% ipython --no-banner

In [1]: import numpy as np

In [2]: np.set_printoptions(precision=3, suppress=True, linewidth=160, sign=" ")

In [3]: def rnd(a):
   ...:     return np.round(a, 3) + 0
   ...: 

In [4]: F = np.array([[-6, -6, 0, -2], [-6, -6, 0, -2], [-3, -1, 0, 0]])

In [5]: rnd(np.linalg.norm(F, 2) / np.linalg.norm(F))
Out[5]: np.float64(0.993)

In [6]: np.linalg.cond(F) > 100
Out[6]: np.True_

In [7]: u, r1 = F[0], F[1]

In [8]: u @ u
Out[8]: np.int64(76)

In [9]: u @ r1
Out[9]: np.int64(76)

In [10]: pr = (u @ r1) / (u @ u) * u

In [11]: rnd(np.linalg.norm(u + r1) ** 2 + np.linalg.norm(u - r1) ** 2)
Out[11]: np.float64(304.0)

In [12]: r1 - pr
Out[12]: array([ 0.,  0.,  0.,  0.])

In [13]: (r1 - pr) @ u
Out[13]: np.float64(0.0)

In [14]: pr
Out[14]: array([-6., -6.,  0., -2.])

In [15]: print(F.reshape(2, -1))
[[-6 -6  0 -2 -6 -6]
 [ 0 -2 -3 -1  0  0]]

In [16]: t3 = F.reshape(3, 2, -1)

In [17]: np.einsum("ihd,ihd->ih", t3, t3)
Out[17]: 
array([[ 72,   4],
       [ 72,   4],
       [ 10,   0]])

In [18]: t3.shape
Out[18]: (3, 2, 2)

In [19]: np.swapaxes(t3, 1, 2)[1]
Out[19]: 
array([[-6,  0],
       [-6, -2]])

In [20]: t3.sum(axis=1)
Out[20]: 
array([[-6, -8],
       [-6, -8],
       [-3, -1]])

In [21]: mat = np.load("x.npy")

In [22]: mat
Out[22]: 
array([[ 0,  1,  0,  0,  0],
       [ 1,  0,  1,  0,  0],
       [ 0,  1,  0,  0,  0],
       [ 0,  0,  0,  0,  1],
       [ 0,  0,  0,  1,  0]])

In [23]: np.linalg.matrix_rank(mat, rtol=0.1)
Out[23]: np.int64(4)

In [24]: [round(float(x), 3) for x in np.linalg.svd(mat, compute_uv=False)[:3]]
Out[24]: [1.414, 1.414, 1.0]

In [25]: evals, evecs = np.linalg.eigh(mat)

In [26]: rnd(evecs @ np.diag(evals) @ evecs.T)
Out[26]: 
array([[ 0.,  1.,  0.,  0.,  0.],
       [ 1.,  0.,  1.,  0.,  0.],
       [ 0.,  1.,  0.,  0.,  0.],
       [ 0.,  0.,  0.,  0.,  1.],
       [ 0.,  0.,  0.,  1.,  0.]])

In [27]: rnd(np.abs(evecs[:, -1]))
Out[27]: array([ 0.5  ,  0.707,  0.5  ,  0.   ,  0.   ])

In [28]: np.abs(evecs[:, -1]).round(6).argmax()
Out[28]: np.int64(1)

In [29]: evals.sum(), np.trace(mat)
Out[29]: (np.float64(0.0), np.int64(0))

In [30]: rnd(evecs.T @ evecs)
Out[30]: 
array([[ 1.,  0.,  0.,  0.,  0.],
       [ 0.,  1.,  0.,  0.,  0.],
       [ 0.,  0.,  1.,  0.,  0.],
       [ 0.,  0.,  0.,  1.,  0.],
       [ 0.,  0.,  0.,  0.,  1.]])

In [31]: np.unique(evals.round(6) + 0, return_counts=True)[1]
Out[31]: array([ 1,  1,  1,  1,  1])

In [32]: rnd(np.linalg.eigvalsh(mat @ mat))
Out[32]: array([ 0.,  1.,  1.,  2.,  2.])

In [33]: rnd(evals)
Out[33]: array([-1.414, -1.   ,  0.   ,  1.   ,  1.414])

In [34]: rnd(evecs.T @ mat @ evecs)
Out[34]: 
array([[-1.414,  0.   ,  0.   ,  0.   ,  0.   ],
       [ 0.   , -1.   ,  0.   ,  0.   ,  0.   ],
       [ 0.   ,  0.   ,  0.   ,  0.   ,  0.   ],
       [ 0.   ,  0.   ,  0.   ,  1.   ,  0.   ],
       [ 0.   ,  0.   ,  0.   ,  0.   ,  1.414]])

In [35]: mat.sum(axis=0)
Out[35]: array([ 1,  2,  1,  1,  1])

In [36]: np.argwhere(np.triu(mat))
Out[36]: 
array([[ 0,  1],
       [ 1,  2],
       [ 3,  4]])

In [37]: np.trace(mat @ mat @ mat) // 6
Out[37]: np.int64(0)

In [38]: L = np.diag(mat.sum(axis=1)) - mat

In [39]: round(np.linalg.det(L[1:, 1:]))
Out[39]: 0

In [40]: print((np.linalg.eigvalsh(L) < 1e-8).sum())
2

In [41]: U, sv, VT = np.linalg.svd(mat)

In [42]: np.argmax(sv[:-1] / (sv[1:] + 1e-6)) + 1
Out[42]: np.int64(4)

In [43]: B = U[:, :4] @ np.diag(sv[:4]) @ VT[:4]

In [44]: np.linalg.matrix_rank(mat, rtol=0.05)
Out[44]: np.int64(4)

In [45]: rnd(np.linalg.norm(mat - B) / np.linalg.norm(mat))
Out[45]: np.float64(0.0)

In [46]: B
Out[46]: 
array([[ 0.,  1.,  0.,  0.,  0.],
       [ 1.,  0.,  1.,  0.,  0.],
       [ 0.,  1.,  0.,  0.,  0.],
       [ 0.,  0.,  0.,  0.,  1.],
       [ 0.,  0.,  0.,  1.,  0.]])

In [47]: E = np.load("case16.npy")

In [48]: print(rnd(E))
[[-1.633  1.603 -3.281]
 [-3.593 -0.062  1.758]
 [ 0.653  3.664  1.465]]

In [49]: u = np.array([4, 5, 5])

In [50]: B = E + np.outer(u, np.eye(3)[2])

In [51]: rnd(B)
Out[51]: 
array([[-1.633,  1.603,  0.719],
       [-3.593, -0.062,  6.758],
       [ 0.653,  3.664,  6.465]])

In [52]: rnd(np.linalg.det(B) / np.linalg.det(E)), rnd(1 + np.linalg.solve(E, u)[2])
Out[52]: (np.float64(1.187), np.float64(1.187))

In [53]: np.linalg.matrix_rank(B - E)
Out[53]: np.int64(1)
